>>> import numpy as np
>>> import numpy.linalg as la
>>> np.set_printoptions(suppress=True, linewidth=100)
>>> K = np.loadtxt("run5.csv", delimiter=",")
>>> K
array([[ 23.54, -15.89,  11.1 ],
       [ 22.51, -15.92,   9.99],
       [ 24.26, -15.22,   9.13],
       [ 23.87, -15.85,   9.79],
       [  7.87,  21.93, -20.38],
       [-26.66, -14.08, -11.3 ],
       [ 23.63, -15.57,  10.13],
       [  8.16,  22.84, -20.26],
       [-26.95, -17.13, -13.36],
       [-28.65, -15.77, -10.95],
       [ 25.37, -16.13,  10.23]])
>>> Uu, s, Vh = la.svd(K, full_matrices=False)
>>> s.round(2)
array([83.82, 57.34, 24.29])
>>> np.round(Uu.T @ Uu, 2) + 0
array([[1., 0., 0.],
       [0., 1., 0.],
       [0., 0., 1.]])
>>> (s > 1e-8).sum()
np.int64(3)
>>> Ac = K - K.mean(axis=0)
>>> Uu, s, Vh = la.svd(Ac, full_matrices=False)
>>> np.searchsorted(np.cumsum(s ** 2) / (s ** 2).sum(), 0.9) + 1
np.int64(2)
>>> np.round(Ac.mean(axis=0), 2) + 0
array([0., 0., 0.])
>>> la.matrix_rank(Ac)
np.int64(3)
>>> np.round(Vh[0] * np.sign(Vh[0, np.abs(Vh[0]).argmax()]), 2)
array([ 0.87, -0.15,  0.47])
>>> np.abs(Uu[:, 0]).argmax()
np.int64(9)
>>> W0 = np.array([[19, -7, 8, -3, -3],
...     [-2, 36, -5, 3, 1],
...     [2, -8, -66, 5, 1],
...     [2, -4, -1, 67, -1],
...     [6, -1, 1, -2, -66]])
>>> rng = np.random.default_rng(76)
>>> lab = rng.permutation(5)
>>> lab
array([4, 2, 3, 1, 0])
>>> A2 = W0[lab][:, lab]
>>> np.allclose(A2, W0)
False
>>> np.trace(A2)
np.int64(-10)
>>> np.round(np.sort(np.abs(la.eigvals(A2))), 2)
array([18.16, 37.69, 65.39, 66.46, 66.92])
>>> theta = np.radians(30)
>>> r_ = np.eye(5)
>>> r_[0, 0] = r_[4, 4] = np.cos(theta)
>>> r_[0, 4], r_[4, 0] = -np.sin(theta), np.sin(theta)
>>> r_.round(2)
array([[ 0.87,  0.  ,  0.  ,  0.  , -0.5 ],
       [ 0.  ,  1.  ,  0.  ,  0.  ,  0.  ],
       [ 0.  ,  0.  ,  1.  ,  0.  ,  0.  ],
       [ 0.  ,  0.  ,  0.  ,  1.  ,  0.  ],
       [ 0.5 ,  0.  ,  0.  ,  0.  ,  0.87]])
>>> A2 = W0 @ r_.T
>>> np.round(la.det(r_), 2), round(float(np.trace(r_)), 2)
(np.float64(1.0), 4.73)
>>> np.round(la.svd(W0, compute_uv=False), 2), np.round(la.svd(A2, compute_uv=False), 2)
(array([70.73, 66.33, 63.6 , 37.77, 17.66]), array([70.73, 66.33, 63.6 , 37.77, 17.66]))
>>> np.round(np.abs(A2 - W0).max(axis=0), 2)
array([32.2 ,  0.  ,  0.  ,  0.  , 11.84])
>>> data = np.loadtxt("test3.csv", delimiter=",")
>>> data
array([[ 2.8 , -3.98, -0.1 , -5.44, -1.1 ,  0.1 ],
       [-3.15,  2.54, -1.7 ,  0.09,  1.27, -1.8 ],
       [-3.15, -0.79, -2.59,  0.74,  2.2 ,  1.02],
       [-2.3 , -0.74,  4.74, -4.11, -0.38,  1.89],
       [ 1.81,  0.02,  1.04, -1.43,  0.11,  2.09],
       [-2.05, -0.38,  2.86, -1.32, -2.83,  3.04]])
>>> np.round(np.sort(np.abs(la.eigvals(data))), 2)
array([2.36, 2.36, 3.98, 5.71, 5.71, 6.54])
>>> data.inv()
Traceback (most recent call last):
  File "<python-input-36>", line 1, in <module>
    data.inv()
    ^^^^^^^^
AttributeError: 'numpy.ndarray' object has no attribute 'inv'
>>> u = np.array([1, -2])
>>> np.round(np.correlate(data[2], data[4], "full"), 2)
array([-6.58, -2.  , -1.  , -0.88,  7.5 , -7.1 , -3.75, -3.84,  2.44,  4.  ,  1.85])
>>> np.round(np.convolve(data[2], u), 2)
array([-3.15,  5.51, -1.01,  5.92,  0.72, -3.38, -2.04])
>>> np.round(np.polyval(u, data[2]), 2)
array([-5.15, -2.79, -4.59, -1.26,  0.2 , -0.98])
>>> Uu, s, Vh = la.svd(data, full_matrices=False)
>>> np.allclose(Uu * s @ Vh, data)
True
>>> round(np.sqrt((s ** 2).sum()), 2), np.round(la.norm(data), 2)
(np.float64(13.91), np.float64(13.91))
>>> np.round(Uu.T @ Uu, 2) + 0
array([[1., 0., 0., 0., 0., 0.],
       [0., 1., 0., 0., 0., 0.],
       [0., 0., 1., 0., 0., 0.],
       [0., 0., 0., 1., 0., 0.],
       [0., 0., 0., 0., 1., 0.],
       [0., 0., 0., 0., 0., 1.]])
>>> np.round(np.cumsum(s ** 2) / np.sum(s ** 2), 2)
array([0.52, 0.77, 0.89, 0.96, 0.99, 1.  ])
>>> s.round(2)
array([10.  ,  7.  ,  4.9 ,  3.43,  2.4 ,  1.68])
>>> (s > 1e-8).sum()
np.int64(6)
>>> np.round(Uu.T @ data @ Vh.T, 2) + 0
array([[10.  ,  0.  ,  0.  ,  0.  ,  0.  ,  0.  ],
       [ 0.  ,  7.  ,  0.  ,  0.  ,  0.  ,  0.  ],
       [ 0.  ,  0.  ,  4.9 ,  0.  ,  0.  ,  0.  ],
       [ 0.  ,  0.  ,  0.  ,  3.43,  0.  ,  0.  ],
       [ 0.  ,  0.  ,  0.  ,  0.  ,  2.4 ,  0.  ],
       [ 0.  ,  0.  ,  0.  ,  0.  ,  0.  ,  1.68]])
>>> np.round(s / s[0], 2)
array([1.  , 0.7 , 0.49, 0.34, 0.24, 0.17])
